% ipython --no-banner

In [1]: import numpy as np

In [2]: np.set_printoptions(precision=3, suppress=True, linewidth=200, legacy="1.25")

In [3]: tidy = lambda a: np.round(a, 3) + 0

In [4]: mat = np.load("test1.npy")

In [5]: print(mat)
[[ 3 -7 -7  1 -3]
 [ 5 -5 -5  3 -1]
 [ 4 -6 -6  2 -2]
 [ 6 -4 -4  4  0]
 [ 3 -7 -7  1 -3]
 [ 7 -3 -3  5  1]
 [ 7 -3 -3  5  1]
 [ 5 -5 -5  3 -1]
 [ 5 -5 -5  3 -1]
 [ 3 -7 -7  1 -3]
 [ 6 -4 -4  4  0]
 [ 6 -4 -4  4  0]
 [ 3 -7 -7  1 -3]
 [ 6 -4 -4  4  0]
 [ 5 -5 -5  3 -1]]

In [6]: Uu, sv, vt = np.linalg.svd(mat)

In [7]: vecs = vt[:(sv > 1e-8).sum()]

In [8]: rng = np.random.default_rng(440)

In [9]: vec = mat[12] + 2 * mat[3] + rng.integers(2) * np.eye(5)[1]

In [10]: print(vec)
[ 15. -15. -15.   9.  -3.]

In [11]: print(tidy(vecs.T @ vecs))
[[ 0.577 -0.096 -0.096  0.442  0.173]
 [-0.096  0.433  0.433  0.01   0.221]
 [-0.096  0.433  0.433  0.01   0.221]
 [ 0.442  0.01   0.01   0.356  0.183]
 [ 0.173  0.221  0.221  0.183  0.202]]

In [12]: print(np.allclose(vecs.T @ vecs @ vec, vec))
True

In [13]: D = np.linalg.norm(mat[:, None] - mat[None], axis=-1)

In [14]: print(np.linalg.matrix_rank(D ** 2))
3

In [15]: print(tidy(D[:5, :5]))
[[0.    4.472 2.236 6.708 0.   ]
 [4.472 0.    2.236 2.236 4.472]
 [2.236 2.236 0.    4.472 2.236]
 [6.708 2.236 4.472 0.    6.708]
 [0.    4.472 2.236 6.708 0.   ]]

In [16]: print(np.unravel_index(D.round(6).argmax(), D.shape))
(0, 5)

In [17]: print(tidy(D[0]))
[0.    4.472 2.236 6.708 0.    8.944 8.944 4.472 4.472 0.    6.708 6.708 0.    6.708 4.472]

In [18]: r0 = np.array([-9, 3, -2, -6, 0])

In [19]: r1 = np.array([-3, 0, 0, -1, -1, 1, -1, -1, -1, -3, 3, -1, 1, 3])

In [20]: feats = np.outer(r0, r1)

In [21]: print(feats)
[[ 27   0   0   9   9  -9   9   9   9  27 -27   9  -9 -27]
 [ -9   0   0  -3  -3   3  -3  -3  -3  -9   9  -3   3   9]
 [  6   0   0   2   2  -2   2   2   2   6  -6   2  -2  -6]
 [ 18   0   0   6   6  -6   6   6   6  18 -18   6  -6 -18]
 [  0   0   0   0   0   0   0   0   0   0   0   0   0   0]]

In [22]: vec = np.array([2, 1, 1, 0, 2, 2, 0, 3, 2, 2, 1, 0, 1, 0])

In [23]: print((feats * vec).sum(axis=1))
[117 -39  26  78   0]

In [24]: print(np.linalg.norm(feats @ vec) <= np.linalg.norm(feats, 2) * np.linalg.norm(vec) + 1e-9)
True

In [25]: print(feats * vec)
[[ 54   0   0   0  18 -18   0  27  18  54 -27   0  -9   0]
 [-18   0   0   0  -6   6   0  -9  -6 -18   9   0   3   0]
 [ 12   0   0   0   4  -4   0   6   4  12  -6   0  -2   0]
 [ 36   0   0   0  12 -12   0  18  12  36 -18   0  -6   0]
 [  0   0   0   0   0   0   0   0   0   0   0   0   0   0]]

In [26]: print(feats @ vec)
[117 -39  26  78   0]

In [27]: A2 = feats + rng.integers(-2, 3, (5, 1)) @ rng.integers(-2, 3, (1, 14))

In [28]: print(A2)
[[ 27   4   4   7  11 -11  11   7  11  29 -27   9  -9 -29]
 [ -9   4   4  -5  -1   1  -1  -5  -1  -7   9  -3   3   7]
 [  6  -4  -4   4   0   0   0   4   0   4  -6   2  -2  -4]
 [ 18   2   2   5   7  -7   7   5   7  19 -18   6  -6 -19]
 [  0  -2  -2   1  -1   1  -1   1  -1  -1   0   0   0   1]]

In [29]: print(tidy(np.linalg.svd(A2 - feats, compute_uv=False)))
[14.967  0.     0.     0.     0.   ]

In [30]: rk = np.linalg.matrix_rank(feats)

In [31]: print(rk)
1

In [32]: ns = np.linalg.svd(feats)[2][rk:].T

In [33]: print(ns.shape)
(14, 13)

In [34]: print([int(np.linalg.matrix_rank(np.delete(feats, i, axis=0))) for i in range(5)])
[1, 1, 1, 1, 1]

In [35]: print(np.allclose(feats @ ns, 0))
True

In [36]: Uu, sv, vt = np.linalg.svd(feats)

In [37]: print(tidy(sv))
[75.631  0.     0.     0.     0.   ]

In [38]: A2 = Uu[:, :1] @ np.diag(sv[:1]) @ vt[:1]

In [39]: print(tidy(A2))
[[ 27.   0.   0.   9.   9.  -9.   9.   9.   9.  27. -27.   9.  -9. -27.]
 [ -9.   0.   0.  -3.  -3.   3.  -3.  -3.  -3.  -9.   9.  -3.   3.   9.]
 [  6.   0.   0.   2.   2.  -2.   2.   2.   2.   6.  -6.   2.  -2.  -6.]
 [ 18.   0.   0.   6.   6.  -6.   6.   6.   6.  18. -18.   6.  -6. -18.]
 [  0.   0.   0.   0.   0.   0.   0.   0.   0.   0.   0.   0.   0.   0.]]

In [40]: print(np.linalg.matrix_rank(A2))
1

In [41]: print(tidy(np.linalg.norm(feats - A2, 2)), tidy(sv[1]))
0.0 0.0

In [42]: print(np.linalg.matrix_rank(feats, rtol=0.05))
1

In [43]: A2 = feats[0, 0] * feats[1:] - np.outer(feats[1:, 0], feats[0])

In [44]: print(A2)
[[0 0 0 0 0 0 0 0 0 0 0 0 0 0]
 [0 0 0 0 0 0 0 0 0 0 0 0 0 0]
 [0 0 0 0 0 0 0 0 0 0 0 0 0 0]
 [0 0 0 0 0 0 0 0 0 0 0 0 0 0]]

In [45]: print(np.linalg.matrix_rank(A2), np.linalg.matrix_rank(feats))
0 1

In [46]: print(np.flatnonzero(~A2.round(6).any(axis=1)))
[0 1 2 3]

In [47]: A2 = np.array([[1, 0, 0, 2, 1, 0, 2, 0, -1, 2, 2, -1],
    ...:     [-2, 0, -1, 1, 1, -1, -2, -2, 1, -2, -2, -1],
    ...:     [0, 1, 2, 0, -2, 1, 0, 2, 2, 0, 2, 0],
    ...:     [1, 0, -2, 2, -2, 2, 1, -1, -2, -1, 1, -1],
    ...:     [0, -2, -2, 2, 0, 0, 0, -2, 2, -1, 2, 0],
    ...:     [1, -1, 0, 1, -1, 1, 1, 0, -1, 1, 2, 2],
    ...:     [-1, 1, 0, 2, 2, 2, 2, -2, 1, -1, -2, 1],
    ...:     [-2, -2, 1, -1, -1, 2, 1, 2, -2, 1, -2, 0],
    ...:     [1, 1, -1, -2, 2, 1, 0, -2, 2, 2, 2, 2],
    ...:     [0, -2, -1, 0, 0, 0, 0, 1, -1, -2, -2, 1],
    ...:     [2, 2, 1, -1, -2, 0, -2, 1, -1, -1, 0, 2],
    ...:     [-2, 1, 0, 1, -2, 0, 1, 0, 0, -2, 2, 2]])

In [48]: arr = np.triu(A2)

In [49]: print(arr)
[[ 1  0  0  2  1  0  2  0 -1  2  2 -1]
 [ 0  0 -1  1  1 -1 -2 -2  1 -2 -2 -1]
 [ 0  0  2  0 -2  1  0  2  2  0  2  0]
 [ 0  0  0  2 -2  2  1 -1 -2 -1  1 -1]
 [ 0  0  0  0  0  0  0 -2  2 -1  2  0]
 [ 0  0  0  0  0  1  1  0 -1  1  2  2]
 [ 0  0  0  0  0  0  2 -2  1 -1 -2  1]
 [ 0  0  0  0  0  0  0  2 -2  1 -2  0]
 [ 0  0  0  0  0  0  0  0  2  2  2  2]
 [ 0  0  0  0  0  0  0  0  0 -2 -2  1]
 [ 0  0  0  0  0  0  0  0  0  0  0  2]
 [ 0  0  0  0  0  0  0  0  0  0  0  2]]

In [50]: Uu, sv, vt = np.linalg.svd(arr)

In [51]: vecs = vt[:(sv > 1e-8).sum()]

In [52]: vec = arr[2] + 4 * arr[10] + rng.integers(2) * np.eye(12)[9]

In [53]: print(vec)
[ 0.  0.  2.  0. -2.  1.  0.  2.  2.  0.  2.  8.]

In [54]: print(tidy(np.linalg.norm(vec - vecs.T @ vecs @ vec)))
0.0

In [55]: print(np.allclose(vecs.T @ vecs @ vec, vec))
True

In [56]: print(np.linalg.matrix_rank(np.vstack([arr, vec])))
10

In [57]: vec = np.array([0, 4, 4, 5, 5, 0, 4, 5, 2, 0, 4, 5])

In [58]: print(arr @ vec)
[ 24 -23  20  -6   2  20  -3  -2  22  -3  10  10]

In [59]: print(np.linalg.norm(arr @ vec) <= np.linalg.norm(arr, 2) * np.linalg.norm(vec) + 1e-9)
True

In [60]: print(np.einsum("ij,j->i", arr, vec))
[ 24 -23  20  -6   2  20  -3  -2  22  -3  10  10]

In [61]: print(arr * vec)
[[  0   0   0  10   5   0   8   0  -2   0   8  -5]
 [  0   0  -4   5   5   0  -8 -10   2   0  -8  -5]
 [  0   0   8   0 -10   0   0  10   4   0   8   0]
 [  0   0   0  10 -10   0   4  -5  -4   0   4  -5]
 [  0   0   0   0   0   0   0 -10   4   0   8   0]
 [  0   0   0   0   0   0   4   0  -2   0   8  10]
 [  0   0   0   0   0   0   8 -10   2   0  -8   5]
 [  0   0   0   0   0   0   0  10  -4   0  -8   0]
 [  0   0   0   0   0   0   0   0   4   0   8  10]
 [  0   0   0   0   0   0   0   0   0   0  -8   5]
 [  0   0   0   0   0   0   0   0   0   0   0  10]
 [  0   0   0   0   0   0   0   0   0   0   0  10]]

In [62]: print(np.argsort(-np.linalg.norm(arr, axis=0).round(6), kind="stable")[:3])
[10  8  7]

In [63]: print(np.linalg.cond(arr) > 100)
True

In [64]: print(tidy(np.linalg.norm(arr, 2) / np.linalg.norm(arr)))
0.573

In [65]: W1 = np.array([[5, 8, 4, -8, 8, -9],
    ...:     [8, 9, -3, -2, -7, 6],
    ...:     [7, 8, -8, 3, -8, 6],
    ...:     [5, 1, 2, -5, -2, -5],
    ...:     [5, -3, 7, 3, 4, -1],
    ...:     [7, 4, -4, 7, 7, -2],
    ...:     [0, -5, -3, -5, 5, -1],
    ...:     [-7, -7, 8, 0, 6, -5],
    ...:     [-8, -2, -7, 1, -6, -9],
    ...:     [-3, -3, 6, -6, 7, -3],
    ...:     [3, -9, 3, 6, -9, -1],
    ...:     [-5, -5, 1, -5, -4, 5],
    ...:     [7, -2, 2, 5, -1, -2],
    ...:     [7, 2, -6, -3, -7, -1]])

In [66]: coef = np.array([1, 0, -2, 2, 0, 2])

In [67]: hid = np.maximum(feats @ W1 + coef, 0)

In [68]: print((hid > 0).astype(int))
[[0 1 1 0 1 0]
 [1 0 0 1 0 1]
 [0 1 1 0 1 0]
 [0 1 1 0 1 0]
 [1 0 0 1 0 1]]

In [69]: print(np.linalg.matrix_rank(hid))
4

In [70]: print(hid)
[[  0 117 439   0 810   0]
 [145   0   0 224   0 128]
 [  0  26  96   0 180   0]
 [  0  78 292   0 540   0]
 [  1   0   0   2   0   2]]

In [71]: print((hid > 0).mean(axis=0))
[0.4 0.6 0.6 0.4 0.6 0.4]

In [72]: Z = np.array([[1, 0], [0, 1], [0, 2], [2, 0], [2, 2], [2, 2]])

In [73]: print(W1 @ Z)
[[-13  14]
 [  2   1]
 [  9 -12]
 [-19  -9]
 [ 17  17]
 [ 31   6]
 [ -2  -3]
 [ -5  11]
 [-36 -46]
 [ -7  17]
 [ -5 -23]
 [-13  -1]
 [ 11  -4]
 [-15 -26]]
